>>> import numpy as np
>>> from numpy import linalg as LA
>>> np.set_printoptions(precision=2, suppress=True, linewidth=100)
>>> W0 = np.load("a.npy")
>>> W0
array([[-2, -4,  1,  0,  2,  3, -2,  3],
       [-4,  2, -2, -5,  1, -4, -3,  3],
       [ 1, -2,  6,  2,  1,  5,  0, -5],
       [ 0, -5,  2, -2,  4,  0,  2,  3],
       [ 2,  1,  1,  4, -4, -5,  5,  4],
       [ 3, -4,  5,  0, -5, -4,  4, -2],
       [-2, -3,  0,  2,  5,  4,  6,  4],
       [ 3,  3, -5,  3,  4, -2,  4,  4]])
>>> f = np.array([4, 2, -3, 4, 5, 1, 3, -5])
>>> B = W0 + np.outer(f, np.eye(8)[3])
>>> LA.matrix_rank(LA.inv(B) - LA.inv(W0), tol=1e-8)
np.int64(1)
>>> rng = np.random.default_rng(944086)
>>> idx = rng.permutation(8)
>>> idx
array([7, 3, 4, 6, 5, 2, 0, 1])
>>> B = W0[idx][:, idx]
>>> round(float(LA.det(B)), 2), round(float(LA.det(W0[idx])), 2)
(315288.0, 315288.0)
>>> np.sort(np.abs(LA.eigvals(B)))
array([ 0.28,  2.66,  3.53,  4.74,  9.42, 13.58, 13.85, 14.52])
>>> np.allclose(B, W0)
False
>>> np.trace(B)
np.int64(6)
>>> np.diag(B)
array([ 4, -2, -4,  6, -4,  6, -2,  2])
>>> t = np.radians(120)
>>> R = np.eye(8)
>>> R[2, 2] = R[0, 0] = np.cos(t)
>>> R[2, 0], R[0, 2] = -np.sin(t), np.sin(t)
>>> R
array([[-0.5 ,  0.  ,  0.87,  0.  ,  0.  ,  0.  ,  0.  ,  0.  ],
       [ 0.  ,  1.  ,  0.  ,  0.  ,  0.  ,  0.  ,  0.  ,  0.  ],
       [-0.87,  0.  , -0.5 ,  0.  ,  0.  ,  0.  ,  0.  ,  0.  ],
       [ 0.  ,  0.  ,  0.  ,  1.  ,  0.  ,  0.  ,  0.  ,  0.  ],
       [ 0.  ,  0.  ,  0.  ,  0.  ,  1.  ,  0.  ,  0.  ,  0.  ],
       [ 0.  ,  0.  ,  0.  ,  0.  ,  0.  ,  1.  ,  0.  ,  0.  ],
       [ 0.  ,  0.  ,  0.  ,  0.  ,  0.  ,  0.  ,  1.  ,  0.  ],
       [ 0.  ,  0.  ,  0.  ,  0.  ,  0.  ,  0.  ,  0.  ,  1.  ]])
>>> B = W0 @ R.T
>>> np.abs(B - W0).max(axis=0)
array([ 8.83,  0.  , 10.1 ,  0.  ,  0.  ,  0.  ,  0.  ,  0.  ])
>>> np.allclose(W0 @ W0.T, B @ B.T)
True
>>> LA.svd(W0, compute_uv=False), LA.svd(B, compute_uv=False)
(array([14.52, 13.85, 13.58,  9.42,  4.74,  3.53,  2.66,  0.28]), array([14.52, 13.85, 13.58,  9.42,  4.74,  3.53,  2.66,  0.28]))
>>> np.sort(np.abs(LA.eigvals(W0)))
array([ 0.28,  2.66,  3.53,  4.74,  9.42, 13.58, 13.85, 14.52])
>>> np.allclose(W0 @ W0.T, W0.T @ W0)
True
>>> assert W0 == W0.T
Traceback (most recent call last):
  File "<python-input-28>", line 1, in <module>
    assert W0 == W0.T
           ^^^^^^^^^^
ValueError: The truth value of an array with more than one element is ambiguous. Use a.any() or a.all()
>>> evals, vecs = LA.eigh(W0)
>>> LA.svd(W0, compute_uv=False)
array([14.52, 13.85, 13.58,  9.42,  4.74,  3.53,  2.66,  0.28])
>>> np.round(vecs.T @ W0 @ vecs, 2) + 0
array([[-13.85,   0.  ,   0.  ,   0.  ,   0.  ,   0.  ,   0.  ,   0.  ],
       [  0.  ,  -9.42,   0.  ,   0.  ,   0.  ,   0.  ,   0.  ,   0.  ],
       [  0.  ,   0.  ,  -4.74,   0.  ,   0.  ,   0.  ,   0.  ,   0.  ],
       [  0.  ,   0.  ,   0.  ,  -0.28,   0.  ,   0.  ,   0.  ,   0.  ],
       [  0.  ,   0.  ,   0.  ,   0.  ,   2.66,   0.  ,   0.  ,   0.  ],
       [  0.  ,   0.  ,   0.  ,   0.  ,   0.  ,   3.53,   0.  ,   0.  ],
       [  0.  ,   0.  ,   0.  ,   0.  ,   0.  ,   0.  ,  13.58,   0.  ],
       [  0.  ,   0.  ,   0.  ,   0.  ,   0.  ,   0.  ,   0.  ,  14.52]])
>>> np.round(vecs.T @ vecs, 2) + 0
array([[1., 0., 0., 0., 0., 0., 0., 0.],
       [0., 1., 0., 0., 0., 0., 0., 0.],
       [0., 0., 1., 0., 0., 0., 0., 0.],
       [0., 0., 0., 1., 0., 0., 0., 0.],
       [0., 0., 0., 0., 1., 0., 0., 0.],
       [0., 0., 0., 0., 0., 1., 0., 0.],
       [0., 0., 0., 0., 0., 0., 1., 0.],
       [0., 0., 0., 0., 0., 0., 0., 1.]])
>>> LA.eigvalsh(W0 + 3 * np.eye(8))
array([-10.85,  -6.42,  -1.74,   2.72,   5.66,   6.53,  16.58,  17.52])
>>> np.unique(evals.round(6) + 0, return_counts=True)[1]
array([1, 1, 1, 1, 1, 1, 1, 1])
>>> feats = np.load("case14.npy")
>>> feats
array([[-1.,  1.,  0.,  0.,  0.,  0.,  0.,  0.,  0.],
       [ 0., -1.,  1.,  0.,  0.,  0.,  0.,  0.,  0.],
       [ 0.,  0., -1.,  1.,  0.,  0.,  0.,  0.,  0.],
       [ 0.,  0.,  0., -1.,  1.,  0.,  0.,  0.,  0.],
       [ 0.,  0.,  0.,  0., -1.,  1.,  0.,  0.,  0.],
       [ 0.,  0.,  0.,  0.,  0., -1.,  1.,  0.,  0.],
       [ 0.,  0.,  0.,  0.,  0.,  0., -1.,  1.,  0.],
       [ 0.,  0.,  0.,  0.,  0.,  0.,  0., -1.,  1.],
       [ 0.,  0.,  0.,  0.,  0.,  0.,  0.,  0., -1.]])
>>> vec = np.array([3, 3, 3, -2, 0, 2, -2, -3, 3])
>>> y = feats @ vec
>>> y
array([ 0.,  0., -5.,  2.,  2., -4., -1.,  6., -3.])
>>> LA.solve(feats, 4 * y)
array([ 12.,  12.,  12.,  -8.,  -0.,   8.,  -8., -12.,  12.])
>>> LA.solve(feats.T, feats[0])
array([ 1., -0., -0., -0., -0., -0., -0., -0., -0.])
>>> LA.solve(feats, feats[:, 1])
array([-0.,  1., -0., -0., -0., -0., -0., -0., -0.])
>>> LA.solve(feats, y)
array([ 3.,  3.,  3., -2., -0.,  2., -2., -3.,  3.])
